>>> import numpy as np
>>> from numpy import linalg as LA
>>> np.set_printoptions(suppress=True, linewidth=100)
>>> A = np.load("x.npy")
>>> A
array([[0, 1, 0, 1, 0],
       [1, 0, 0, 1, 0],
       [0, 0, 0, 0, 0],
       [1, 1, 0, 0, 1],
       [0, 0, 0, 1, 0]])
>>> LA.matrix_rank(A, rtol=0.1)
np.int64(4)
>>> [round(float(x), 2) for x in LA.svd(A, compute_uv=False)[:3]]
[2.17, 1.48, 1.0]
>>> round(LA.norm(A, 2) / LA.norm(A), 2)
np.float64(0.77)
>>> LA.cond(A) > 100
np.True_
>>> r = LA.matrix_rank(A)
>>> r
np.int64(4)
>>> null = LA.svd(A)[2][r:].T
>>> np.allclose(A @ null, 0)
True
>>> [int(LA.matrix_rank(A[:i])) for i in range(1, len(A) + 1)]
[1, 2, 2, 3, 4]
>>> null.shape
(5, 1)
>>> LA.matrix_rank(A.T @ A), LA.matrix_rank(A @ A.T)
(np.int64(4), np.int64(4))
>>> [int(LA.matrix_rank(np.delete(A, i, axis=0))) for i in range(5)]
[3, 3, 4, 3, 3]
>>> sv = 10 * 0.2 ** np.arange(4)
>>> rng = np.random.default_rng(3521)
>>> W0 = rng.normal(size=(12, 4)) * rng.permutation(sv)
>>> W0.round(2) + 0
array([[-3.18,  3.44, -0.07,  0.4 ],
       [ 0.69,  3.3 ,  0.06, -0.24],
       [ 0.11,  4.95,  0.16,  0.37],
       [ 0.73, 14.07,  0.  , -0.5 ],
       [ 2.43, -2.79,  0.06,  0.49],
       [-0.28, -9.97,  0.04, -0.37],
       [-0.17,  3.39,  0.15, -0.3 ],
       [ 1.14,  4.15,  0.02,  0.54],
       [ 4.66, -0.18,  0.12,  0.39],
       [-4.88, -1.14, -0.05, -0.47],
       [-1.24, 19.73,  0.1 ,  0.54],
       [-1.7 , -8.17,  0.06, -0.2 ]])
>>> Xc = W0 - W0.mean(axis=0)
>>> left, sv, Vh = LA.svd(Xc, full_matrices=False)
>>> LA.matrix_rank(Xc)
np.int64(4)
>>> np.abs(left[:, 0]).argmax()
np.int64(10)
>>> np.round(Xc.mean(axis=0), 2) + 0
array([0., 0., 0., 0.])
>>> np.round(np.abs(Vh[-1]), 2) + 0
array([0.02, 0.  , 1.  , 0.  ])
>>> np.abs(Vh[0]).argmax()
np.int64(1)
>>> np.round(Vh[0] * np.sign(Vh[0, np.abs(Vh[0]).argmax()]), 2) + 0
array([0.  , 1.  , 0.  , 0.01])
>>> round(float((sv ** 2).sum() ** 2 / (sv ** 4).sum()), 2)
1.18
>>> (np.sign(left[:, 0]) == np.sign(left[0, 0])).astype(int)
array([1, 1, 1, 1, 0, 0, 1, 1, 0, 0, 1, 0])
>>> Xc = (W0 - W0.mean(axis=0)) / W0.std(axis=0)
>>> Xc.std(axis=0)
array([1., 1., 1., 1.])
>>> np.argwhere(np.abs(Xc) > 2)
array([[ 8,  0],
       [10,  1]])
>>> coef = LA.lstsq(np.delete(Xc, 3, axis=1), Xc[:, 3])[0]
>>> round(float(1 - np.var(Xc[:, 3] - np.delete(Xc, 3, axis=1) @ coef)), 2)
0.18
>>> np.abs(coef).argmax()
np.int64(0)
>>> Xc = W0 - W0.mean(axis=0)
>>> vecs = LA.svd(Xc)[2][:2]
>>> out = Xc - Xc @ vecs.T @ vecs
>>> LA.norm(out, axis=1).round(6).argmax()
np.int64(3)
>>> np.round(np.cov(Xc @ vecs.T, rowvar=False), 2) + 0
array([[69.06,  0.  ],
       [ 0.  ,  6.22]])
>>> basis = W0[[0, 7]].astype(float)
>>> for _ in range(4):
...     lab = LA.norm(W0[:, None] - basis, axis=-1).argmin(axis=1)
...     basis = np.array([W0[lab == j].mean(axis=0) for j in range(2)])
... 
>>> lab
array([1, 1, 1, 1, 0, 0, 1, 1, 0, 0, 1, 0])
>>> np.round(basis[1] - basis[0], 2)
array([-0.32, 12.03,  0.02,  0.15])
>>> np.bincount(lab)
array([5, 7])
>>> F = np.array([[0.0, 0.0, 0.0, 0.0],
...     [0.0, 0.0, -1.0, -1.0],
...     [0.0, -1.0, 0.0, -1.0],
...     [0.0, -1.0, -1.0, 0.0]])
>>> ev, vecs = LA.eigh(F)
>>> np.round(vecs @ np.diag(ev) @ vecs.T, 2) + 0
array([[ 0.,  0.,  0.,  0.],
       [ 0.,  0., -1., -1.],
       [ 0., -1.,  0., -1.],
       [ 0., -1., -1.,  0.]])
>>> ev.sum(), np.trace(F)
(np.float64(0.0), np.float64(0.0))
>>> np.round(vecs.T @ F @ vecs, 2) + 0
array([[-2.,  0.,  0.,  0.],
       [ 0.,  0.,  0.,  0.],
       [ 0.,  0.,  1.,  0.],
       [ 0.,  0.,  0.,  1.]])
>>> left, sv, Vh = LA.svd(F)
>>> vecs = Vh[:(sv > 1e-8).sum()]
>>> x = F[3] + -1 * F[0] + rng.integers(2) * np.eye(4)[2]
>>> x
array([ 0., -1., -1.,  0.])
>>> LA.matrix_rank(np.vstack([F, x]))
np.int64(3)
>>> np.round(vecs.T @ vecs, 2) + 0
array([[0., 0., 0., 0.],
       [0., 1., 0., 0.],
       [0., 0., 1., 0.],
       [0., 0., 0., 1.]])
>>> np.allclose(vecs.T @ vecs @ x, x)
True
>>> np.round(np.diag(vecs.T @ vecs), 2)
array([0., 1., 1., 1.])
>>> out = np.array([[3, -1], [5, -2]])
>>> basis = np.kron(out, F)
>>> LA.matrix_rank(basis)
np.int64(6)
>>> basis
array([[ 0.,  0.,  0.,  0., -0., -0., -0., -0.],
       [ 0.,  0., -3., -3., -0., -0.,  1.,  1.],
       [ 0., -3.,  0., -3., -0.,  1., -0.,  1.],
       [ 0., -3., -3.,  0., -0.,  1.,  1., -0.],
       [ 0.,  0.,  0.,  0., -0., -0., -0., -0.],
       [ 0.,  0., -5., -5., -0., -0.,  2.,  2.],
       [ 0., -5.,  0., -5., -0.,  2., -0.,  2.],
       [ 0., -5., -5.,  0., -0.,  2.,  2., -0.]])
